In [1]: import numpy as np

In [2]: np.set_printoptions(suppress=True, linewidth=200)

In [3]: M = np.array([[4, 5, 6], [7, 8, 9], [10, 11, 12]])

In [4]: hat = np.triu(np.array([[1, 0, 3], [6, 3, 4], [2, 0, 0]]), 1) + np.eye(3)

In [5]: other = hat @ M @ np.linalg.inv(hat)

In [6]: np.trace(other), np.trace(M)
Out[6]: (np.float64(24.0), np.int64(24))

In [7]: hat @ M - M @ hat
Out[7]: 
array([[ 30.,  33.,   4.],
       [ 40.,  44.,  -5.],
       [  0.,   0., -74.]])

In [8]: np.linalg.matrix_rank(other)
Out[8]: np.int64(2)

In [9]: other
Out[9]: 
array([[  34.,   38., -212.],
       [  47.,   52., -292.],
       [  10.,   11.,  -62.]])

In [10]: round(np.linalg.det(other), 2)
Out[10]: np.float64(0.0)

In [11]: W0 = np.loadtxt("a.csv", delimiter=",")

In [12]: W0
Out[12]: 
array([[-1., -4., -3.],
       [ 0., -2., -5.],
       [ 0.,  6., -5.]])

In [13]: Q, Rm = np.linalg.qr(W0)

In [14]: np.round(Q @ Rm, 2)
Out[14]: 
array([[-1., -4., -3.],
       [ 0., -2., -5.],
       [ 0.,  6., -5.]])

In [15]: np.allclose(Rm.T @ Rm, W0.T @ W0)
Out[15]: True

In [16]: Q.round(2)
Out[16]: 
array([[ 1.  ,  0.  ,  0.  ],
       [-0.  , -0.32,  0.95],
       [-0.  ,  0.95,  0.32]])

In [17]: abs(Rm[0, 0]), np.round(np.linalg.norm(W0[:, 0]), 2)
Out[17]: (np.float64(1.0), np.float64(1.0))

In [18]: x0 = np.array([-2, 2, 1])

In [19]: y = W0 @ x0

In [20]: y
Out[20]: array([-9., -9.,  7.])

In [21]: np.round(np.linalg.solve(W0.T, W0[2]), 2)
Out[21]: array([-0., -0.,  1.])

In [22]: np.round(np.linalg.solve(W0, y + W0[:, 2]), 2)
Out[22]: array([-2.,  2.,  2.])

In [23]: np.round(np.linalg.solve(W0, W0[:, 1]), 2) + 0
Out[23]: array([0., 1., 0.])

In [24]: np.round(np.abs(np.linalg.svd(W0)[2][-1]), 2)
Out[24]: array([0.99, 0.08, 0.06])

In [25]: np.argsort(-np.linalg.norm(W0, axis=0).round(6), kind="stable")[:3]
Out[25]: array([2, 1, 0])

In [26]: J = np.load("sample18.npy")

In [27]: J
Out[27]: 
array([[-2.02,  0.66,  3.06],
       [-2.54,  6.17, -5.09],
       [ 1.21, -2.19,  4.63],
       [-1.35, -1.88, -3.73]])

In [28]: other = J / np.sqrt((J ** 2).mean(axis=1, keepdims=True))

In [29]: other[2].round(2)
Out[29]: array([ 0.4 , -0.72,  1.52])

In [30]: np.round(np.linalg.norm(other, axis=1), 2)
Out[30]: array([1.73, 1.73, 1.73, 1.73])

In [31]: np.linalg.matrix_rank(J - J.mean(axis=1, keepdims=True))
Out[31]: np.int64(2)

In [32]: hat = J @ np.linalg.solve(J.T @ J, J.T)

In [33]: np.round((np.eye(4) - hat) @ J, 2) + 0
Out[33]: 
array([[0., 0., 0.],
       [0., 0., 0.],
       [0., 0., 0.],
       [0., 0., 0.]])

In [34]: np.round(np.diag(hat), 2)
Out[34]: array([0.95, 0.83, 0.3 , 0.91])

In [35]: round(float(np.trace(hat)), 2)
Out[35]: 3.0

In [36]: np.round(np.linalg.eigvalsh(hat), 2) + 0
Out[36]: array([0., 1., 1., 1.])

In [37]: np.round(hat @ J[:, 1], 2)
Out[37]: array([ 0.66,  6.17, -2.19, -1.88])

In [38]: data = np.load("m.npy")

In [39]: data
Out[39]: 
array([[  0,  -2,   2],
       [  2,   0,  13],
       [ -2, -13,   0]])

In [40]: np.unique(data.round(6), axis=0).shape
Out[40]: (3, 3)

In [41]: np.linalg.lstsq(data[:-1].T, data[-1])[2]
Out[41]: np.int32(2)

In [42]: np.round(np.trace(np.linalg.pinv(data) @ data), 2)
Out[42]: np.float64(2.0)

In [43]: Uu, s, Vh = np.linalg.svd(data)

In [44]: np.argmax(s[:-1] / (s[1:] + 1e-6)) + 1
Out[44]: np.int64(2)

In [45]: s.round(2) + 0
Out[45]: array([13.3, 13.3,  0. ])

In [46]: other = Uu[:, :2] @ np.diag(s[:2]) @ Vh[:2]

In [47]: round(float(np.abs(data - other).max()), 2)
Out[47]: 0.0
